% python3 -q
>>> import numpy as np
>>> np.set_printoptions(precision=2, suppress=True, linewidth=160, sign=" ")
>>> arr = np.loadtxt("test7.csv", delimiter=",")
>>> print(arr)
[[ 2.  2.  2.]
 [ 2.  4.  4.]
 [ 2.  4.  6.]]
>>> Q, evecs = np.linalg.qr(arr[:, :2])[0], np.linalg.qr(arr[:, 2:])[0]
>>> sigma = np.linalg.svd(Q.T @ evecs, compute_uv=False)
>>> print((sigma > 0.9).sum())
1
>>> print(np.degrees(np.arccos(sigma.clip(0, 1))))
[ 10.89]
>>> Y = arr / np.linalg.norm(arr, axis=1, keepdims=True)
>>> cov = Y @ Y.T
>>> print(np.linalg.norm(Y, axis=1))
[ 1.  1.  1.]
>>> print(cov[1])
[ 0.96  1.    0.98]
>>> print((np.abs(cov) > 0.9).astype(int))
[[ 1  1  1]
 [ 1  1  1]
 [ 1  1  1]]
>>> print(np.round(np.degrees(np.arccos(np.clip(cov[1, 2], -1, 1))), 2))
11.49
>>> Q = arr.astype(float).copy()
>>> for j in range(3):
...     Q[:, j] -= Q[:, :j] @ (Q[:, :j].T @ Q[:, j])
...     Q[:, j] /= np.linalg.norm(Q[:, j])
... 
>>> print(Q.round(2) + 0)
[[ 0.58 -0.82  0.  ]
 [ 0.58  0.41 -0.71]
 [ 0.58  0.41  0.71]]
>>> print(np.round(Q.T @ arr, 2) + 0)
[[ 3.46  5.77  6.93]
 [ 0.    1.63  2.45]
 [ 0.    0.    1.41]]
>>> print(round(np.linalg.norm(arr[1] - arr[2]), 2))
2.0
>>> print(round(float(np.linalg.norm(arr, "nuc")), 2))
12.0
>>> print(arr[1] @ arr[2])
44.0
>>> L = np.linalg.cholesky(arr)
>>> print(np.diag(L) ** 2)
[ 2.  2.  2.]
>>> print(arr / np.sqrt(np.outer(np.diag(arr), np.diag(arr))))
[[ 1.    0.71  0.58]
 [ 0.71  1.    0.82]
 [ 0.58  0.82  1.  ]]
>>> m1 = np.loadtxt("out15.csv", delimiter=",")
>>> print(m1)
[[ 2.  0.  1.  2.]
 [ 1.  1.  1.  0.]
 [ 1.  0.  3.  0.]
 [ 3.  2.  1.  1.]]
>>> Q, R = np.linalg.qr(m1)
>>> print(R)
[[-3.87 -1.81 -2.32 -1.81]
 [ 0.   -1.32  0.91  0.96]
 [ 0.    0.   -2.4   0.86]
 [ 0.    0.    0.   -0.24]]
>>> print(Q.shape, R.shape)
(4, 4) (4, 4)
>>> print(np.allclose(R.T @ R, m1.T @ m1))
True
>>> print(np.round(np.trace(Q @ Q.T), 2))
4.0
>>> print(Q)
[[-0.52  0.71  0.35 -0.33]
 [-0.26 -0.41 -0.32 -0.82]
 [-0.26  0.35 -0.86  0.24]
 [-0.77 -0.46  0.16  0.41]]
>>> Y = np.array([[0, 0, 1], [0, 0, 0]])
>>> E = Y.T @ Y
>>> print(E)
[[ 0  0  0]
 [ 0  0  0]
 [ 0  0  1]]
>>> print(E @ np.linalg.pinv(E) @ E)
[[ 0.  0.  0.]
 [ 0.  0.  0.]
 [ 0.  0.  1.]]
>>> print(np.round(np.trace(np.linalg.pinv(E) @ E), 2))
1.0
>>> vals, evecs = np.linalg.eig(m1)
>>> print(np.sort(np.linalg.eigvals(np.linalg.inv(m1))))
[-1.74  0.21  0.44  2.1 ]
>>> print(np.sort(np.linalg.eigvals(m1.T)))
[-0.57  0.48  2.27  4.83]
>>> print(np.round(np.prod(vals), 2))
-3.0
>>> print(np.sort(np.linalg.eigvals(E)))
[ 0.  0.  1.]
>>> print(E @ E)
[[ 0  0  0]
 [ 0  0  0]
 [ 0  0  1]]
>>> print(np.prod(np.diag(E)), round(float(np.linalg.det(E)), 2))
0 0.0
>>> cov = E.T @ E
>>> print(np.linalg.eigvalsh(cov)[::-1])
[ 1.  0.  0.]
>>> print(np.linalg.matrix_rank(cov))
1
>>> print(np.allclose(cov, cov.T))
True
>>> print(np.linalg.svd(E, compute_uv=False) ** 2)
[ 1.  0.  0.]
>>> print((E @ E.T).shape)
(3, 3)
>>> W0 = np.loadtxt("x.csv", delimiter=",")
>>> print(W0)
[[ -0.79   6.87  18.77]
 [-17.84  -7.88   4.41]
 [  6.15  12.91 -13.98]
 [ 11.15 -10.78  12.63]
 [  5.22  19.29  -0.76]
 [-17.27   9.74   2.65]
 [-15.17  11.04  -6.93]
 [-10.02  -8.73  14.95]
 [ -5.75 -19.15   0.6 ]
 [  4.37 -18.37   6.6 ]]
>>> Ac = W0 - W0.mean(axis=0)
>>> left, sigma, vt = np.linalg.svd(Ac, full_matrices=False)
>>> print(round(float((sigma ** 2).sum() ** 2 / (sigma ** 4).sum()), 2))
2.46
>>> print(np.abs(vt[-1]))
[ 0.06  0.43  0.9 ]
>>> print(np.linalg.matrix_rank(Ac))
3
>>> print(sigma ** 2 / (sigma ** 2).sum())
[ 0.55  0.28  0.17]
>>> print(np.round(Ac.mean(axis=0), 2) + 0)
[ 0.  0.  0.]
>>> print(np.einsum("ij,ji->", E, E))
1
>>> print(round(float(np.linalg.eigvals(E).sum().real), 2))
1.0
>>> print(round(float(np.linalg.det(2 * E)), 2), round(np.linalg.det(E), 2))
0.0 0.0
>>> print(np.einsum("ii->", E))
1
>>> vec = np.array([0, 1, 1])
>>> h1 = np.maximum(W0 @ vec, 0)
>>> print(W0 * (h1 > 1e-9)[:, None])
[[ -0.79   6.87  18.77]
 [ -0.    -0.     0.  ]
 [  0.     0.    -0.  ]
 [ 11.15 -10.78  12.63]
 [  5.22  19.29  -0.76]
 [-17.27   9.74   2.65]
 [-15.17  11.04  -6.93]
 [-10.02  -8.73  14.95]
 [ -0.    -0.     0.  ]
 [  0.    -0.     0.  ]]
>>> print(np.maximum(W0 @ vec, 0) - np.maximum(-W0 @ vec, 0))
[ 25.64  -3.47  -1.07   1.85  18.53  12.39   4.11   6.22 -18.55 -11.77]
>>> print(h1)
[ 25.64   0.     0.     1.85  18.53  12.39   4.11   6.22   0.     0.  ]
>>> Ac = W0 - W0.mean(axis=0)
>>> evecs = np.linalg.svd(Ac)[2][:1]
>>> Y = Ac - Ac @ evecs.T @ evecs
>>> print(np.round(np.diag(evecs.T @ evecs), 2) + 0)
[ 0.    0.81  0.19]
>>> print(np.cov(Ac @ evecs.T, rowvar=False))
223.98809090691879
>>> print(Y.std(axis=0))
[ 10.11   3.52   7.24]
>>> print((Ac @ evecs.T).std(axis=0))
[ 14.2]
>>> print(np.linalg.norm(Y, axis=1).round(6).argmax())
0
>>> proj = W0 @ np.linalg.solve(W0.T @ W0, W0.T)
>>> print(np.round(np.linalg.eigvalsh(proj), 2) + 0)
[ 0.  0.  0.  0.  0.  0.  0.  1.  1.  1.]
>>> print(np.round(np.trace(proj), 2))
3.0
>>> print(np.linalg.matrix_rank(np.eye(10) - proj))
7
>>> print(proj @ W0[:, 2])
[ 18.77   4.41 -13.98  12.63  -0.76   2.65  -6.93  14.95   0.6    6.6 ]
>>> data = np.loadtxt("w.csv", delimiter=",")
>>> print(data)
[[ 4.89 -1.14  1.82]
 [ 8.11 -1.91  2.9 ]
 [ 9.73 -2.33  3.67]
 [ 4.82 -1.22  1.81]
 [ 9.69 -2.4   3.46]
 [ 0.02 -0.03 -0.03]
 [12.79 -3.3   4.79]
 [14.33 -3.51  5.43]
 [ 4.86 -1.11  1.74]
 [ 7.96 -2.    3.04]
 [ 9.61 -2.39  3.62]
 [11.2  -2.62  4.3 ]
 [14.35 -3.65  5.4 ]
 [ 4.74 -1.24  1.87]
 [-0.02 -0.05  0.01]
 [ 4.72 -1.09  1.84]]
>>> vals, evecs = np.linalg.eig(arr)
>>> print(vals)
[ 10.1    1.29   0.62]
>>> print(np.round(arr @ evecs[:, 0] - vals[0] * evecs[:, 0], 2) + 0)
[ 0.  0.  0.]
